$ python -q
>>> import numpy as np
>>> np.set_printoptions(precision=1, suppress=True, linewidth=100, sign=" ")
>>> W0 = np.load("sample8.npy")
>>> print(W0)
[[ 1.   0.   0.   0.   0.   0.   0.   0.   0.   0.   0.   0.   0. ]
 [ 0.   1.   0.   0.   0.   0.   0.   0.   0.   0.   0.   0.   0. ]
 [ 0.   0.   1.   0.   0.   0.   0.   0.   0.   0.   0.   0.   0. ]
 [ 0.   0.   0.   1.   0.   0.   0.   0.   0.   0.   0.   0.   0. ]
 [ 0.   0.   0.   0.   0.9  0.   0.5  0.   0.   0.   0.   0.   0. ]
 [ 0.   0.   0.   0.   0.   1.   0.   0.   0.   0.   0.   0.   0. ]
 [ 0.   0.   0.   0.  -0.5  0.   0.9  0.   0.   0.   0.   0.   0. ]
 [ 0.   0.   0.   0.   0.   0.   0.   1.   0.   0.   0.   0.   0. ]
 [ 0.   0.   0.   0.   0.   0.   0.   0.   1.   0.   0.   0.   0. ]
 [ 0.   0.   0.   0.   0.   0.   0.   0.   0.   1.   0.   0.   0. ]
 [ 0.   0.   0.   0.   0.   0.   0.   0.   0.   0.   1.   0.   0. ]
 [ 0.   0.   0.   0.   0.   0.   0.   0.   0.   0.   0.   1.   0. ]
 [ 0.   0.   0.   0.   0.   0.   0.   0.   0.   0.   0.   0.   1. ]]
>>> # 12 blocks once reordered
>>> M2 = np.linalg.inv(W0)
>>> print(round(float(np.linalg.slogdet(W0)[0]), 1))
1.0
>>> print(np.allclose(M2, W0.T))
True
>>> print(np.allclose(W0 @ W0.T, W0.T @ W0))
True
>>> print(np.sort(np.abs(np.linalg.eigvals(W0))))
[ 1.  1.  1.  1.  1.  1.  1.  1.  1.  1.  1.  1.  1.]
>>> print(round(float(np.trace(W0)), 1))
12.7
>>> print(np.allclose(W0, W0.T))
False
>>> arr = np.array([[-5, -7, -3, -3],
...     [3, 1, 5, 5],
...     [-3, -5, -1, -1],
...     [1, -1, 3, 3],
...     [2, 0, 4, 4],
...     [-1, -3, 1, 1],
...     [-5, -7, -3, -3],
...     [-3, -5, -1, -1],
...     [1, -1, 3, 3],
...     [-4, -6, -2, -2],
...     [-3, -5, -1, -1]])
>>> gram = np.cov(arr, rowvar=False)
>>> print(np.argsort(-arr.std(axis=0).round(6), kind="stable"))
[ 0  1  2  3]
>>> print(gram.shape)
(4, 4)
>>> print(gram)
[[ 8.3  8.3  8.3  8.3]
 [ 8.3  8.3  8.3  8.3]
 [ 8.3  8.3  8.3  8.3]
 [ 8.3  8.3  8.3  8.3]]
>>> print(np.corrcoef(arr[:, 3], arr[:, 0])[0, 1])
1.0
>>> print(np.corrcoef(arr.T))
[[ 1.  1.  1.  1.]
 [ 1.  1.  1.  1.]
 [ 1.  1.  1.  1.]
 [ 1.  1.  1.  1.]]
>>> labels = arr[:, 0] > np.median(arr[:, 0])
>>> u = arr[labels].mean(axis=0) - arr[~labels].mean(axis=0)
>>> print(np.argsort(-np.abs(u).round(6), kind="stable"))
[ 0  1  2  3]
>>> print(labels.astype(int))
[ 0  1  0  1  1  1  0  0  1  0  0]
>>> print(u)
[ 5.  5.  5.  5.]
>>> print((((arr - arr.mean(axis=0)) @ u > 0) == labels).mean())
1.0
>>> Xs = arr - arr.mean(axis=1)
Traceback (most recent call last):
  File "<python-input-25>", line 1, in <module>
    Xs = arr - arr.mean(axis=1)
         ~~~~^~~~~~~~~~~~~~~~~~
ValueError: operands could not be broadcast together with shapes (11,4) (11,) 
>>> Xs = arr - arr.mean(axis=0)
>>> U, sig, Vh = np.linalg.svd(Xs, full_matrices=False)
>>> print(np.abs(U[:, 0]).argmax())
1
>>> print(sig.round(1) + 0)
[ 18.2   0.    0.    0. ]
>>> print(np.linalg.matrix_rank(Xs))
1
>>> print(np.searchsorted(np.cumsum(sig ** 2) / (sig ** 2).sum(), 0.9) + 1)
1
>>> print(np.abs(Vh[0]).argmax())
0
>>> Xs = arr - arr.mean(axis=0)
>>> vecs = np.linalg.svd(Xs)[2][:2]
>>> M2 = Xs - Xs @ vecs.T @ vecs
>>> print(np.round(np.cov(Xs @ vecs.T, rowvar=False), 1) + 0)
[[ 33.1   0. ]
 [  0.    0. ]]
>>> print(np.round(M2.std(axis=0), 1) + 0)
[ 0.  0.  0.  0.]
>>> print(np.linalg.norm(M2, axis=1).round(6).argmax())
0
>>> print(np.diag(vecs.T @ vecs))
[ 0.4  0.6  0.5  0.5]
>>> M2 = arr / np.linalg.norm(arr, axis=1, keepdims=True)
>>> gram = M2 @ M2.T
>>> print((np.abs(gram) > 0.9).astype(int))
[[ 1  0  1  0  0  0  1  1  0  1  1]
 [ 0  1  0  1  1  0  0  0  1  0  0]
 [ 1  0  1  0  0  0  1  1  0  1  1]
 [ 0  1  0  1  1  0  0  0  1  0  0]
 [ 0  1  0  1  1  0  0  0  1  0  0]
 [ 0  0  0  0  0  1  0  0  0  0  0]
 [ 1  0  1  0  0  0  1  1  0  1  1]
 [ 1  0  1  0  0  0  1  1  0  1  1]
 [ 0  1  0  1  1  0  0  0  1  0  0]
 [ 1  0  1  0  0  0  1  1  0  1  1]
 [ 1  0  1  0  0  0  1  1  0  1  1]]
>>> print(gram)
[[ 1.  -0.7  1.  -0.4 -0.6  0.6  1.   1.  -0.4  1.   1. ]
 [-0.7  1.  -0.5  0.9  1.   0.1 -0.7 -0.5  0.9 -0.6 -0.5]
 [ 1.  -0.5  1.  -0.1 -0.4  0.8  1.   1.  -0.1  1.   1. ]
 [-0.4  0.9 -0.1  1.   1.   0.5 -0.4 -0.1  1.  -0.3 -0.1]
 [-0.6  1.  -0.4  1.   1.   0.3 -0.6 -0.4  1.  -0.5 -0.4]
 [ 0.6  0.1  0.8  0.5  0.3  1.   0.6  0.8  0.5  0.7  0.8]
 [ 1.  -0.7  1.  -0.4 -0.6  0.6  1.   1.  -0.4  1.   1. ]
 [ 1.  -0.5  1.  -0.1 -0.4  0.8  1.   1.  -0.1  1.   1. ]
 [-0.4  0.9 -0.1  1.   1.   0.5 -0.4 -0.1  1.  -0.3 -0.1]
 [ 1.  -0.6  1.  -0.3 -0.5  0.7  1.   1.  -0.3  1.   1. ]
 [ 1.  -0.5  1.  -0.1 -0.4  0.8  1.   1.  -0.1  1.   1. ]]
>>> print(gram[9])
[ 1.  -0.6  1.  -0.3 -0.5  0.7  1.   1.  -0.3  1.   1. ]
>>> print(round(float(np.degrees(np.arccos(np.clip(gram[9, 10], -1, 1)))), 1))
8.2
>>> M2 = np.array([[-5, 6, 6, -7, 7, 3, -6, 8],
...     [7, -8, 7, 1, 9, 1, 3, -3],
...     [-5, 4, -4, -3, 8, -9, -6, 2],
...     [-5, -4, 3, 4, -6, 6, 2, 2],
...     [-2, -1, -8, 9, -5, 6, 5, 0],
...     [5, -4, 3, 8, 5, -5, -5, -7],
...     [4, 4, 3, 5, -2, -9, 0, -1],
...     [5, -2, 6, -7, -4, 1, -2, 4]])
>>> J = np.triu(M2, 1)
>>> print(J)
[[ 0  6  6 -7  7  3 -6  8]
 [ 0  0  7  1  9  1  3 -3]
 [ 0  0  0 -3  8 -9 -6  2]
 [ 0  0  0  0 -6  6  2  2]
 [ 0  0  0  0  0  6  5  0]
 [ 0  0  0  0  0  0 -5 -7]
 [ 0  0  0  0  0  0  0 -1]
 [ 0  0  0  0  0  0  0  0]]
>>> # triangular: eigenvalues sit on the diagonal
>>> r = np.linalg.matrix_rank(J)
>>> print(r)
7
>>> N = np.linalg.svd(J)[2][r:].T
>>> print(N.shape)
(8, 1)
>>> print([int(np.linalg.matrix_rank(J[:i])) for i in range(1, len(J) + 1)])
[1, 2, 3, 4, 5, 6, 7, 7]
>>> print([int(np.linalg.matrix_rank(np.delete(J, i, axis=0))) for i in range(8)])
[6, 6, 6, 6, 6, 6, 6, 7]
>>> U, sig, Vh = np.linalg.svd(J)
>>> vecs = Vh[:(sig > 1e-8).sum()]
>>> rng = np.random.default_rng(59468)
>>> x = J[0] + -1 * J[5] + rng.integers(2) * np.eye(8)[7]
>>> print(x)
[ 0.  6.  6. -7.  7.  3. -1. 15.]
>>> print(np.linalg.matrix_rank(np.vstack([J, x])))
7
>>> def softmax(z):
...     e = np.exp(z - z.max(axis=-1, keepdims=True))
...     return e / e.sum(axis=-1, keepdims=True)
... 
>>> print(np.round(softmax(10 * J[4]), 1) + 0)
[ 0.  0.  0.  0.  0.  1.  0.  0.]
>>> print(np.round(softmax(J[4] + 3), 1) + 0)
[ 0.   0.   0.   0.   0.   0.7  0.3  0. ]
>>> S = J @ J.T / np.sqrt(8)
>>> print(np.round(softmax(S), 1) + 0)
[[ 1.   0.   0.   0.   0.   0.   0.   0. ]
 [ 0.   1.   0.   0.   0.   0.   0.   0. ]
 [ 0.   0.   1.   0.   0.   0.   0.   0. ]
 [ 0.   0.   0.   1.   0.   0.   0.   0. ]
 [ 0.   0.   0.   0.   1.   0.   0.   0. ]
 [ 0.   0.   0.   0.   0.   1.   0.   0. ]
 [ 0.   0.2  0.   0.   0.1  0.6  0.1  0.1]
 [ 0.1  0.1  0.1  0.1  0.1  0.1  0.1  0.1]]
